In [1]: import numpy as np

In [2]: np.set_printoptions(precision=2, suppress=True, linewidth=200)

In [3]: feats = np.array([[-1.64, 0.86, -3.71, 2.0],
   ...:     [-0.93, 0.19, -2.46, -1.53],
   ...:     [-3.51, 1.36, -1.24, -2.89],
   ...:     [-2.77, -2.59, -0.11, 0.69],
   ...:     [0.19, -0.09, 3.11, 0.17],
   ...:     [0.53, -0.35, 0.52, 1.75],
   ...:     [-1.14, -1.46, -5.02, -1.61],
   ...:     [0.46, -3.82, -0.23, -2.06],
   ...:     [-3.03, -1.23, -1.62, -1.84],
   ...:     [-0.07, 1.57, -1.33, 4.51],
   ...:     [0.35, -2.37, -1.55, 5.93],
   ...:     [1.14, 1.52, 1.94, -0.91],
   ...:     [-0.97, -0.05, -1.47, -0.7],
   ...:     [-1.98, -1.53, -1.53, -1.81],
   ...:     [0.39, -1.02, 2.98, 3.87],
   ...:     [-0.22, 2.71, -0.78, 2.56]])

In [4]: print(feats)
[[-1.64  0.86 -3.71  2.  ]
 [-0.93  0.19 -2.46 -1.53]
 [-3.51  1.36 -1.24 -2.89]
 [-2.77 -2.59 -0.11  0.69]
 [ 0.19 -0.09  3.11  0.17]
 [ 0.53 -0.35  0.52  1.75]
 [-1.14 -1.46 -5.02 -1.61]
 [ 0.46 -3.82 -0.23 -2.06]
 [-3.03 -1.23 -1.62 -1.84]
 [-0.07  1.57 -1.33  4.51]
 [ 0.35 -2.37 -1.55  5.93]
 [ 1.14  1.52  1.94 -0.91]
 [-0.97 -0.05 -1.47 -0.7 ]
 [-1.98 -1.53 -1.53 -1.81]
 [ 0.39 -1.02  2.98  3.87]
 [-0.22  2.71 -0.78  2.56]]

In [5]: basis = feats[[12, 1]].astype(float)

In [6]: for _ in range(7):
   ...:     labels = np.linalg.norm(feats[:, None] - basis, axis=-1).argmin(axis=1)
   ...:     basis = np.array([feats[labels == j].mean(axis=0) for j in range(2)])
   ...: 

In [7]: print(labels)
[1 1 1 1 0 0 1 1 1 0 0 0 1 1 0 0]

In [8]: print(basis[1] - basis[0])
[-2.05 -1.2  -2.63 -3.64]

In [9]: M2 = feats / np.sqrt((feats ** 2).mean(axis=1, keepdims=True))

In [10]: print(np.linalg.norm(M2, axis=1))
[2. 2. 2. 2. 2. 2. 2. 2. 2. 2. 2. 2. 2. 2. 2. 2.]

In [11]: T = np.stack([feats, -1 * feats, feats[::-1]])

In [12]: print((T @ feats.T).shape)
(3, 16, 16)

In [13]: print(np.einsum("bij,cij->bc", T, T))
[[ 281.09 -281.09   65.21]
 [-281.09  281.09  -65.21]
 [  65.21  -65.21  281.09]]

In [14]: print(T.shape)
(3, 16, 4)

In [15]: print(np.linalg.matrix_rank(T.reshape(3, -1)))
2

In [16]: print(np.linalg.norm(T, axis=(1, 2)))
[16.77 16.77 16.77]

In [17]: Ac = feats - feats.mean(axis=0)

In [18]: V = np.linalg.svd(Ac)[2][:3]

In [19]: M2 = Ac - Ac @ V.T @ V

In [20]: print(np.linalg.norm(M2, axis=1).round(6).argmax())
3

In [21]: print(np.diag(V.T @ V))
[0.14 1.   0.91 0.95]

In [22]: print(np.round(np.cov(Ac @ V.T, rowvar=False), 2) + 0)
[[8.29 0.   0.  ]
 [0.   4.5  0.  ]
 [0.   0.   3.02]]

In [23]: m1 = np.load("x.npy")

In [24]: print(m1)
[[ -9   6   3]
 [  0  11   8]
 [ -2   4   8]
 [ -1   2  13]
 [ -8  11  13]
 [ -1   8  16]
 [ -5   6  19]
 [ -9   1  13]
 [ -1   3  14]
 [ -1  -6  22]
 [  6  -6  18]
 [  5 -10  25]
 [  3  -9  24]
 [ 12 -12  15]
 [ 17 -10  23]
 [ 13 -12  26]
 [  8  -9  25]
 [  4  -6  29]
 [ -4 -13  24]
 [-11 -21  29]
 [ -5 -23  26]
 [  0 -30  24]
 [ -3 -29  15]
 [ -3 -33  20]
 [ -4 -26  24]
 [ -9 -26  16]
 [-10 -27  15]
 [-15 -22  24]
 [-24 -24  18]
 [-25 -22  19]
 [-32 -18  28]
 [-24 -15  33]
 [-29 -17  40]
 [-37 -13  45]
 [-46 -11  41]]

In [25]: Ac = m1 - m1.mean(axis=0)

In [26]: V = np.linalg.svd(Ac)[2][:1]

In [27]: M2 = Ac - Ac @ V.T @ V

In [28]: print(np.linalg.norm(M2, axis=1).round(6).argmax())
23

In [29]: print(np.cov(Ac @ V.T, rowvar=False))
261.80270565755444

In [30]: Ac = (m1 - m1.mean(axis=0)) / m1.std(axis=0)

In [31]: print(np.argwhere(np.abs(Ac) > 2))
[[ 0  2]
 [32  2]
 [33  0]
 [33  2]
 [34  0]
 [34  2]]

In [32]: print(Ac.std(axis=0))
[1. 1. 1.]

In [33]: b = np.linalg.lstsq(np.delete(Ac, 1, axis=1), Ac[:, 1])[0]

In [34]: print(round(1 - np.var(Ac[:, 1] - np.delete(Ac, 1, axis=1) @ b), 2))
0.15

In [35]: print(b)
[ 0.04 -0.37]

In [36]: print(np.abs(b).argmax())
1

In [37]: sigma = 10 * 0.5 ** np.arange(3)

In [38]: q, _ = np.linalg.qr(np.array([[0.5, -1.0, 1.2], [0.2, -0.6, -1.5], [-1.3, -0.6, -0.4]]))

In [39]: rng = np.random.default_rng(146237)

In [40]: F = rng.normal(size=(33, 3)) * sigma @ q

In [41]: print(F.round(2) + 0)
[[  7.37   6.44  -7.47]
 [ -4.45  -7.68   0.93]
 [ -3.73   0.58   3.85]
 [  2.66  -5.72 -12.85]
 [  0.92  -5.19  -1.36]
 [  3.73   6.19  -3.55]
 [  2.63   4.6    2.24]
 [ -1.6   -9.86   0.27]
 [ -1.21  -3.43   6.61]
 [ -2.55 -14.13  -1.17]
 [  0.91   5.76   1.47]
 [ -6.28  -6.45   6.01]
 [  1.27   1.13  -9.77]
 [  6.85  15.76  -6.83]
 [ -0.95  -3.28  -1.62]
 [  0.02  -5.78   1.3 ]
 [ -2.79  -6.31   0.21]
 [  1.87   3.59   7.13]
 [ -6.07 -15.75   0.43]
 [  1.09   4.15   0.37]
 [ -0.91  -3.22   3.84]
 [  0.     0.25 -10.22]
 [  0.7  -11.59   9.  ]
 [ -2.89  -5.07  -1.25]
 [ -1.65   5.96   2.49]
 [  1.78  12.15  -1.98]
 [ -4.97  -5.54  -1.83]
 [ -6.26  -4.12   4.5 ]
 [  1.99   4.43  -1.19]
 [ -1.86  -2.84  -1.12]
 [  0.88   1.19  -2.06]
 [ -6.68   0.66   4.2 ]
 [  5.16   4.61   2.65]]

In [42]: basis = F[[1, 22]].astype(float)

In [43]: for _ in range(7):
    ...:     labels = np.linalg.norm(F[:, None] - basis, axis=-1).argmin(axis=1)
    ...:     basis = np.array([F[labels == j].mean(axis=0) for j in range(2)])
    ...: 

In [44]: print(labels)
[0 1 1 0 1 0 0 1 1 1 0 1 0 0 1 1 1 0 1 0 1 0 1 1 0 0 1 1 0 1 0 1 0]

In [45]: print(basis)
[[ 2.44  4.7  -2.64]
 [-2.86 -6.06  1.82]]

In [46]: print(np.bincount(labels))
[15 18]

In [47]: print(np.argsort(-np.linalg.norm(basis, axis=0).round(6), kind="stable")[:3])
[1 0 2]

In [48]: print([round(float(x), 2) for x in np.linalg.svd(basis, compute_uv=False)[:3]])
[9.08, 0.9]

In [49]: ang = rng.uniform(0, 2 * np.pi, 23)

In [50]: q, _ = np.linalg.qr(np.array([[0.0, 0.0],
    ...:     [-0.4, 0.4],
    ...:     [0.2, -0.5],
    ...:     [0.8, 1.1],
    ...:     [-0.5, -1.5],
    ...:     [1.5, -0.1],
    ...:     [0.6, 0.1],
    ...:     [-0.5, -0.6]]))

In [51]: E = 10 * np.c_[np.cos(ang), np.sin(ang)] @ q.T

In [52]: print(E.round(2) + 0)
[[ 0.   -0.79  1.55 -5.74  6.72 -2.44 -1.52  3.25]
 [ 0.    2.77 -1.83 -2.69  0.46 -8.28 -3.1   1.81]
 [ 0.    2.93 -2.03 -2.29 -0.1  -8.36 -3.08  1.59]
 [ 0.    3.48 -2.81 -0.15 -2.82 -8.03 -2.71  0.41]
 [ 0.   -1.47  0.46  4.68 -3.67  6.79  2.84 -2.84]
 [ 0.   -1.13  1.82 -5.7   6.97 -1.63 -1.24  3.2 ]
 [ 0.    1.28 -0.28 -4.86  4.01 -6.5  -2.77  2.93]
 [ 0.    2.92 -3.04  4.15 -6.87 -3.58 -0.7  -2.14]
 [ 0.    0.78  0.19 -5.26  4.87 -5.65 -2.53  3.12]
 [ 0.    0.86 -1.61  5.74 -6.78  2.26  1.46 -3.24]
 [ 0.    2.73 -1.79 -2.77  0.58 -8.26 -3.11  1.85]
 [ 0.    3.19 -2.36 -1.53 -1.12 -8.38 -3.    1.18]
 [ 0.    3.56 -3.14  1.54 -4.67 -6.96 -2.14 -0.57]
 [ 0.   -3.56  3.02 -0.74  3.82  7.56  2.44  0.1 ]
 [ 0.    3.11 -3.13  3.73 -6.59 -4.32 -1.   -1.88]
 [ 0.   -1.93  2.42 -5.34  7.28  0.47 -0.49  2.91]
 [ 0.    3.46 -3.21  2.42 -5.51 -6.1  -1.75 -1.08]
 [ 0.   -2.79  1.86  2.64 -0.4   8.3   3.1  -1.79]
 [ 0.    3.56 -3.03  0.8  -3.89 -7.52 -2.42 -0.14]
 [ 0.    3.56 -3.11  1.3  -4.42 -7.15 -2.24 -0.43]
 [ 0.    3.57 -3.09  1.16 -4.27 -7.27 -2.3  -0.34]
 [ 0.   -3.47  3.21 -2.41  5.5   6.11  1.76  1.08]
 [ 0.    0.47  0.48 -5.44  5.33 -5.07 -2.36  3.19]]

In [53]: G = F.T @ F

In [54]: print((F @ F.T).shape)
(33, 33)

In [55]: print(np.diag(G))
[ 425.4  1667.24  804.3 ]

In [56]: print(np.allclose(G, G.T))
True

In [57]: print(round(np.trace(G), 2), round(float((F ** 2).sum()), 2))
2896.94 2896.94

In [58]: print(np.linalg.eigvalsh(G)[::-1])
[1957.71  752.79  186.44]

In [59]: print(G)
[[ 425.4   542.57 -242.16]
 [ 542.57 1667.24 -245.43]
 [-242.16 -245.43  804.3 ]]

In [60]: q, r_ = np.linalg.qr(F)

In [61]: print(np.round(q @ r_, 2) + 0)
[[  7.37   6.44  -7.47]
 [ -4.45  -7.68   0.93]
 [ -3.73   0.58   3.85]
 [  2.66  -5.72 -12.85]
 [  0.92  -5.19  -1.36]
 [  3.73   6.19  -3.55]
 [  2.63   4.6    2.24]
 [ -1.6   -9.86   0.27]
 [ -1.21  -3.43   6.61]
 [ -2.55 -14.13  -1.17]
 [  0.91   5.76   1.47]
 [ -6.28  -6.45   6.01]
 [  1.27   1.13  -9.77]
 [  6.85  15.76  -6.83]
 [ -0.95  -3.28  -1.62]
 [  0.02  -5.78   1.3 ]
 [ -2.79  -6.31   0.21]
 [  1.87   3.59   7.13]
 [ -6.07 -15.75   0.43]
 [  1.09   4.15   0.37]
 [ -0.91  -3.22   3.84]
 [  0.     0.25 -10.22]
 [  0.7  -11.59   9.  ]
 [ -2.89  -5.07  -1.25]
 [ -1.65   5.96   2.49]
 [  1.78  12.15  -1.98]
 [ -4.97  -5.54  -1.83]
 [ -6.26  -4.12   4.5 ]
 [  1.99   4.43  -1.19]
 [ -1.86  -2.84  -1.12]
 [  0.88   1.19  -2.06]
 [ -6.68   0.66   4.2 ]
 [  5.16   4.61   2.65]]

In [62]: print(np.abs(np.diag(r_)))
[20.63 31.23 25.74]

In [63]: print(round(abs(r_[0, 0]), 2), round(np.linalg.norm(F[:, 0]), 2))
20.63 20.63

In [64]: ang = np.radians(72)

In [65]: r_ = np.eye(3)

In [66]: r_[2, 2] = r_[0, 0] = np.cos(ang)

In [67]: r_[2, 0], r_[0, 2] = -np.sin(ang), np.sin(ang)

In [68]: print(r_)
[[ 0.31  0.    0.95]
 [ 0.    1.    0.  ]
 [-0.95  0.    0.31]]

In [69]: M2 = F @ r_.T

In [70]: print(np.allclose(F @ F.T, M2 @ M2.T))
True

In [71]: print(np.round(np.linalg.det(r_), 2), round(np.trace(r_), 2))
1.0 1.62

In [72]: print(np.abs(M2 - F).max(axis=0))
[14.06  0.    7.06]

In [73]: print(np.linalg.svd(F, compute_uv=False), np.linalg.svd(M2, compute_uv=False))
[44.25 27.44 13.65] [44.25 27.44 13.65]
